$ python3 -q
>>> import numpy as np
>>> import numpy.linalg as la
>>> np.set_printoptions(precision=2, suppress=True, linewidth=160, legacy="1.25")
>>> E = np.loadtxt("layer18.csv", delimiter=",")
>>> print(E)
[[-0.37 -0.85  0.37]
 [-0.37 -0.24 -0.9 ]
 [ 0.86 -0.47 -0.22]]
>>> B = E / la.norm(E, axis=1, keepdims=True)
>>> G = B @ B.T
>>> print((G - 2 * np.eye(3)).round(6).argmax(axis=1))
[1 0 0]
>>> print(G.round(2) + 0)
[[1. 0. 0.]
 [0. 1. 0.]
 [0. 0. 1.]]
>>> print(la.norm(B, axis=1))
[1. 1. 1.]
>>> K = np.load("run15.npy")
>>> print(K)
[[0 0 1]
 [1 0 1]
 [2 2 0]
 [1 0 1]]
>>> # rows 1 and 3 are equal
>>> x0 = np.array([-3, 4, -5])
>>> a = np.maximum(K @ x0, 0)
>>> print(np.tanh(K @ x0))
[-1.   -1.    0.96 -1.  ]
>>> print(a)
[0 0 2 0]
>>> print(K * (a > 1e-9)[:, None])
[[0 0 0]
 [0 0 0]
 [2 2 0]
 [0 0 0]]
>>> print(np.maximum(K @ x0, 0) - np.maximum(-K @ x0, 0))
[-5 -8  2 -8]
>>> print(K.T @ a)
[4 4 0]
>>> F = np.loadtxt("out19.csv", delimiter=",")
>>> print(F)
[[ 1.96 -0.07 -0.02  0.16  0.23]
 [-0.07  1.89 -0.03  0.26  0.36]
 [-0.02 -0.03  1.99  0.08  0.11]
 [ 0.16  0.26  0.08  1.37 -0.87]
 [ 0.23  0.36  0.11 -0.87  0.79]]
>>> # null space of dimension 1
>>> proj = np.triu(np.array([[4, 0, 3, 2, 1],
...     [5, -2, 0, 4, -2],
...     [-5, 0, 3, 4, 5],
...     [1, 1, -3, 2, 2],
...     [4, 3, 3, -2, 0]]), 1) + np.eye(5)
>>> B = proj @ F @ la.inv(proj)
>>> print(la.matrix_rank(B))
4
>>> print(np.round(np.poly(B), 2) + 0)
[  1.  -8.  24. -32.  16.   0.]
>>> print(round(float(np.trace(B)), 2), np.trace(F))
8.0 8.0
>>> x0 = np.array([0, 0, 2])
>>> y = K @ x0
>>> print(la.solve(K.T @ K, K.T @ y))
[0. 0. 2.]
>>> print(y)
[2 2 0 2]
>>> rng = np.random.default_rng(20)
>>> y = y + 0.3 * rng.normal(size=4)
>>> print(y)
[1.89 2.36 0.42 2.1 ]
>>> beta, *_ = la.lstsq(K, y)
>>> print(np.round(K.T @ (y - K @ beta), 2) + 0)
[0. 0. 0.]
>>> print(beta)
[ 0.34 -0.13  1.89]
>>> print([round(float(la.norm(la.solve(K.T @ K + lam * np.eye(3), K.T @ y))), 2) for lam in (0, 1, 10, 100)])
[1.93, 1.45, 0.53, 0.08]
>>> evals, evecs = la.eigh(F)
>>> x0 = np.array([-2, 3, 2, 3, 0])
>>> print(np.round(x0 @ F @ x0, 2))
49.44
>>> print(evecs * np.abs(evals) @ evecs.T)
[[ 1.96 -0.07 -0.02  0.16  0.23]
 [-0.07  1.89 -0.03  0.26  0.36]
 [-0.02 -0.03  1.99  0.08  0.11]
 [ 0.16  0.26  0.08  1.37 -0.87]
 [ 0.23  0.36  0.11 -0.87  0.79]]
>>> r0, g = F[1], F[4]
>>> print(round(r0 @ r0, 2))
3.78
>>> print(np.round(r0 @ g, 2))
0.72
>>> pr = (r0 @ g) / (r0 @ r0) * r0
>>> print(la.matrix_rank(np.outer(r0, g)))
1
>>> print(np.round(g - pr, 2) + 0)
[ 0.24  0.    0.12 -0.92  0.72]
>>> print(pr)
[-0.01  0.36 -0.01  0.05  0.07]
>>> arr = np.array([[7.0, -1.0, 0.0, 0.0, 0.0],
...     [-1.0, -3.0, -1.0, 0.0, 0.0],
...     [0.0, -1.0, 5.0, -1.0, 0.0],
...     [0.0, 0.0, -1.0, 8.0, -1.0],
...     [0.0, 0.0, 0.0, -1.0, 7.0]])
>>> # symmetric, so the eigenvalues are real
>>> print(la.matrix_power(arr, 4))
[[ 2517.  -246.    85.   -17.     1.]
 [ -246.   142.   -93.   103.   -17.]
 [   85.   -93.   904. -1226.   272.]
 [  -17.   103. -1226.  4751. -1753.]
 [    1.   -17.   272. -1753.  2726.]]
>>> print(np.allclose(arr @ arr.T, arr.T @ arr))
True
>>> print(round(la.det(arr), 2))
-6281.0
>>> print(arr @ arr)
[[ 50.  -4.   1.   0.   0.]
 [ -4.  11.  -2.   1.   0.]
 [  1.  -2.  27. -13.   1.]
 [  0.   1. -13.  66. -15.]
 [  0.   0.   1. -15.  50.]]
>>> print(np.allclose(arr, arr.T))
True
>>> left, sv, Vt = la.svd(F)
>>> evecs = Vt[:(sv > 1e-8).sum()]
>>> x0 = F[3] + 3 * F[2] + rng.integers(2) * np.eye(5)[3]
>>> print(x0)
[ 0.1   0.16  6.05  1.61 -0.53]
>>> print(evecs.T @ evecs)
[[ 0.98 -0.03 -0.01  0.08  0.11]
 [-0.03  0.95 -0.02  0.13  0.18]
 [-0.01 -0.02  0.99  0.04  0.06]
 [ 0.08  0.13  0.04  0.68 -0.44]
 [ 0.11  0.18  0.06 -0.44  0.4 ]]
>>> print(np.round(la.norm(x0 - evecs.T @ evecs @ x0), 2))
0.0
>>> print(la.matrix_rank(np.vstack([F, x0])))
4
